% ipython --no-banner

In [1]: import numpy as np

In [2]: import numpy.linalg as la

In [3]: np.set_printoptions(precision=2, suppress=True, linewidth=200)

In [4]: rd = lambda a: np.round(a, 2) + 0

In [5]: A = np.array([[0, 1, 0], [1, 0, 1], [0, 1, 0]])

In [6]: other = np.array([[0, 3], [0, 1], [2, 1]])

In [7]: np.vstack([A, other.T]).shape
Out[7]: (5, 3)

In [8]: np.einsum("ij,ij->i", A, A)
Out[8]: array([1, 2, 1])

In [9]: la.matrix_rank(np.vstack([A, other.T]))
Out[9]: np.int64(3)

In [10]: other.T @ A.T
Out[10]: 
array([[0, 2, 0],
       [1, 4, 1]])

In [11]: np.einsum("ik,kj->ji", A, other)
Out[11]: 
array([[0, 2, 0],
       [1, 4, 1]])

In [12]: np.einsum("ik,kj->ij", A, other)
Out[12]: 
array([[0, 1],
       [2, 4],
       [0, 1]])

In [13]: A @ other
Out[13]: 
array([[0, 1],
       [2, 4],
       [0, 1]])

In [14]: la.matrix_rank(A @ other)
Out[14]: np.int64(2)

In [15]: left, sv, Vt = la.svd(A)

In [16]: rd(sv)
Out[16]: array([1.41, 1.41, 0.  ])

In [17]: np.argmax(sv[:-1] / (sv[1:] + 1e-6)) + 1
Out[17]: np.int64(2)

In [18]: other = left[:, :2] @ np.diag(sv[:2]) @ Vt[:2]

In [19]: np.abs(A - other).max()
Out[19]: np.float64(0.0)

In [20]: rd(la.norm(A - other, 2)), sv[2]
Out[20]: (np.float64(0.0), np.float64(0.0))

In [21]: other
Out[21]: 
array([[0., 1., 0.],
       [1., 0., 1.],
       [0., 1., 0.]])

In [22]: vals, V = la.eigh(A)

In [23]: x0 = np.array([3, 1, -2])

In [24]: rd(V * np.maximum(vals, 0) @ V.T)
Out[24]: 
array([[0.35, 0.5 , 0.35],
       [0.5 , 0.71, 0.5 ],
       [0.35, 0.5 , 0.35]])

In [25]: rd(x0 @ A @ x0 / (x0 @ x0)), rd(vals[0]), rd(vals[-1])
Out[25]: (np.float64(0.14), np.float64(-1.41), np.float64(1.41))

In [26]: rd(la.eigvalsh(A[1:, 1:]))
Out[26]: array([-1.,  1.])

In [27]: mat = np.load("block19.npy")

In [28]: mat
Out[28]: 
array([[  6,   1,   4, -10,   8],
       [ -9,  -9, -15,  28, -21],
       [ 27, -18,  -9,  -6,   9]])

In [29]: left, sv, Vt = la.svd(mat)

In [30]: rd(sv)
Out[30]: array([44.69, 32.9 ,  0.  ])

In [31]: other = left[:, :2] @ np.diag(sv[:2]) @ Vt[:2]

In [32]: rd(la.norm(mat - other) / la.norm(mat))
Out[32]: np.float64(0.0)

In [33]: rd(other)
Out[33]: 
array([[  6.,   1.,   4., -10.,   8.],
       [ -9.,  -9., -15.,  28., -21.],
       [ 27., -18.,  -9.,  -6.,   9.]])

In [34]: la.matrix_rank(other)
Out[34]: np.int64(2)

In [35]: rd(np.abs(mat - other).max())
Out[35]: np.float64(0.0)

In [36]: left, sv, Vt = la.svd(mat, full_matrices=False)

In [37]: np.allclose(left * sv @ Vt, mat)
Out[37]: True

In [38]: rd(sv)
Out[38]: array([44.69, 32.9 ,  0.  ])

In [39]: rd(Vt @ Vt.T)
Out[39]: 
array([[1., 0., 0.],
       [0., 1., 0.],
       [0., 0., 1.]])

In [40]: blk = np.stack([mat, -1 * mat, mat[::-1]])

In [41]: np.einsum("bij,cij->bc", blk, blk)
Out[41]: 
array([[ 3080, -3080,  2092],
       [-3080,  3080, -2092],
       [ 2092, -2092,  3080]])

In [42]: blk.shape
Out[42]: (3, 3, 5)

In [43]: r0, r1 = mat[1], mat[0]

In [44]: r0 @ r0
Out[44]: np.int64(1612)

In [45]: pr = (r0 @ r1) / (r0 @ r0) * r0

In [46]: rd(r1 - pr)
Out[46]: array([ 2.81, -2.19, -1.31, -0.08,  0.56])

In [47]: rd((r1 - pr) @ r0)
Out[47]: np.float64(0.0)

In [48]: left, sv, Vt = la.svd(mat)

In [49]: V = Vt[:(sv > 1e-8).sum()]

In [50]: rng = np.random.default_rng(80871)

In [51]: x0 = mat[1] + -2 * mat[2] + rng.integers(2) * np.eye(5)[3]

In [52]: x0
Out[52]: array([-63.,  27.,   3.,  41., -39.])

In [53]: la.matrix_rank(np.vstack([mat, x0]))
Out[53]: np.int64(3)

In [54]: rd(la.norm(x0 - V.T @ V @ x0))
Out[54]: np.float64(0.72)

In [55]: W0 = np.array([[-7.0, 6.03, 3.02, -0.2],
    ...:     [-7.05, 6.11, 3.13, -0.02],
    ...:     [-6.93, 6.26, 2.95, -0.03],
    ...:     [-6.89, 5.85, 3.0, 0.1],
    ...:     [5.99, -3.17, -1.01, 8.09],
    ...:     [6.02, -2.9, -0.97, 7.97],
    ...:     [6.17, -2.98, -1.09, 8.03],
    ...:     [6.09, -2.92, -1.04, 7.87],
    ...:     [4.04, -8.13, -7.79, 3.03],
    ...:     [3.97, -7.96, -7.89, 3.02],
    ...:     [4.06, -8.0, -8.0, 3.2],
    ...:     [3.99, -7.9, -7.86, 2.93]])

In [56]: Xs = W0 - W0.mean(axis=0)

In [57]: V = la.svd(Xs)[2][:3]

In [58]: other = Xs - Xs @ V.T @ V

In [59]: rd(la.norm(other) / la.norm(Xs))
Out[59]: np.float64(0.01)

In [60]: rd(np.cov(Xs @ V.T, rowvar=False))
Out[60]: 
array([[90.39,  0.  ,  0.  ],
       [ 0.  , 16.33,  0.  ],
       [ 0.  ,  0.  ,  0.01]])

In [61]: other = W0 + rng.integers(-2, 3, (12, 3)) @ rng.integers(-2, 3, (3, 4))

In [62]: rd(other)
Out[62]: 
array([[ -3.  ,  11.03,   1.02,  -2.2 ],
       [ -5.05,   7.11,  -0.87,   4.98],
       [-12.93,   5.26,   6.95,  -2.03],
       [ -3.89,   9.85,  -4.  ,   8.1 ],
       [  5.99,  -3.17,  -1.01,   8.09],
       [  6.02,  -3.9 ,  -2.97,  11.97],
       [  4.17,  -5.98,  -1.09,  11.03],
       [  3.09,  -2.92,   1.96,   4.87],
       [  2.04, -15.13,  -3.79,   1.03],
       [ -0.03,  -1.96,  -7.89,   3.02],
       [  0.06,  -2.  ,  -8.  ,   3.2 ],
       [  9.99,  -7.9 , -13.86,   8.93]])

In [63]: rd(la.svd(other - W0, compute_uv=False))
Out[63]: array([20.1 , 12.79,  8.81,  0.  ])

In [64]: rd(la.norm(W0, 2) / la.norm(W0))
Out[64]: np.float64(0.9)

In [65]: la.cond(W0) > 100
Out[65]: np.False_

In [66]: Xs = W0 - W0.mean(axis=1)
ValueError: operands could not be broadcast together with shapes (12,4) (12,) 


In [67]: Xs = W0 - W0.mean(axis=0)

In [68]: left, sv, Vt = la.svd(Xs, full_matrices=False)

In [69]: la.matrix_rank(Xs)
Out[69]: np.int64(4)

In [70]: rd(np.abs(Vt[-1]))
Out[70]: array([0.48, 0.17, 0.49, 0.71])

In [71]: rd(Vt[0] * np.sign(Vt[0, np.abs(Vt[0]).argmax()]))
Out[71]: array([-0.6 ,  0.63,  0.43, -0.25])

In [72]: rd((sv ** 2).sum() ** 2 / (sv ** 4).sum())
Out[72]: np.float64(1.35)

In [73]: data = np.load("a.npy")

In [74]: data
Out[74]: 
array([[0, 0, 0, 0],
       [0, 0, 0, 1],
       [0, 0, 0, 1],
       [0, 1, 1, 0]])

In [75]: r = la.matrix_rank(data)

In [76]: r
Out[76]: np.int64(2)

In [77]: N = la.svd(data)[2][r:].T

In [78]: np.allclose(data @ N, 0)
Out[78]: True

In [79]: rd(N @ N.T)
Out[79]: 
array([[ 1. ,  0. ,  0. ,  0. ],
       [ 0. ,  0.5, -0.5,  0. ],
       [ 0. , -0.5,  0.5,  0. ],
       [ 0. ,  0. ,  0. ,  0. ]])

In [80]: data @ N
Out[80]: 
array([[0., 0.],
       [0., 0.],
       [0., 0.],
       [0., 0.]])

In [81]: m1 = np.load("w.npy")

In [82]: m1
Out[82]: 
array([[-0.94, -4.03, -1.09, -0.02],
       [-1.05, -4.17, -0.94,  0.01],
       [-1.07, -3.98, -1.06, -0.2 ],
       [-1.08, -3.97, -0.98,  0.13],
       [-0.94, -4.02, -1.  ,  0.18],
       [-0.85, -3.88, -0.97, -0.16],
       [-1.05, -3.9 , -1.08, -0.1 ],
       [-2.77, -3.92, -5.03, -3.91],
       [-3.01, -3.95, -4.85, -4.16],
       [-2.96, -3.97, -5.2 , -4.12],
       [-2.94, -4.04, -4.98, -3.95],
       [-2.93, -4.05, -4.93, -4.01],
       [-3.07, -3.85, -5.27, -4.16],
       [-3.05, -3.97, -5.11, -4.15],
       [ 2.05, -4.94, -2.01, -2.89],
       [ 1.9 , -5.06, -1.98, -3.04],
       [ 2.09, -5.01, -1.88, -2.99],
       [ 2.31, -5.01, -1.99, -2.9 ],
       [ 1.83, -4.91, -2.07, -3.03],
       [ 1.84, -4.99, -1.92, -2.97],
       [ 2.03, -5.05, -2.05, -3.08]])

In [83]: theta = np.radians(72)

In [84]: Rm = np.eye(4)

In [85]: Rm[2, 2] = Rm[3, 3] = np.cos(theta)

In [86]: Rm[2, 3], Rm[3, 2] = -np.sin(theta), np.sin(theta)

In [87]: rd(Rm)
Out[87]: 
array([[ 1.  ,  0.  ,  0.  ,  0.  ],
       [ 0.  ,  1.  ,  0.  ,  0.  ],
       [ 0.  ,  0.  ,  0.31, -0.95],
       [ 0.  ,  0.  ,  0.95,  0.31]])

In [88]: other = m1 @ Rm.T

In [89]: np.allclose(m1 @ m1.T, other @ other.T)
Out[89]: True

In [90]: rd(np.abs(other - m1).max(axis=0))
Out[90]: array([0.  , 0.  , 7.6 , 2.14])

In [91]: rd(la.svd(m1, compute_uv=False)), rd(la.svd(other, compute_uv=False))
Out[91]: (array([26.94, 10.79,  6.57,  0.42]), array([26.94, 10.79,  6.57,  0.42]))

In [92]: rd(la.det(Rm)), rd(np.trace(Rm))
Out[92]: (np.float64(1.0), np.float64(2.62))

In [93]: Xs = (m1 - m1.mean(axis=0)) / m1.std(axis=0)

In [94]: rd(Xs.std(axis=0))
Out[94]: array([1., 1., 1., 1.])

In [95]: coef = la.lstsq(np.delete(Xs, 0, axis=1), Xs[:, 0])[0]

In [96]: rd(1 - np.var(Xs[:, 0] - np.delete(Xs, 0, axis=1) @ coef))
Out[96]: np.float64(0.99)

In [97]: np.abs(coef).argmax()
Out[97]: np.int64(1)
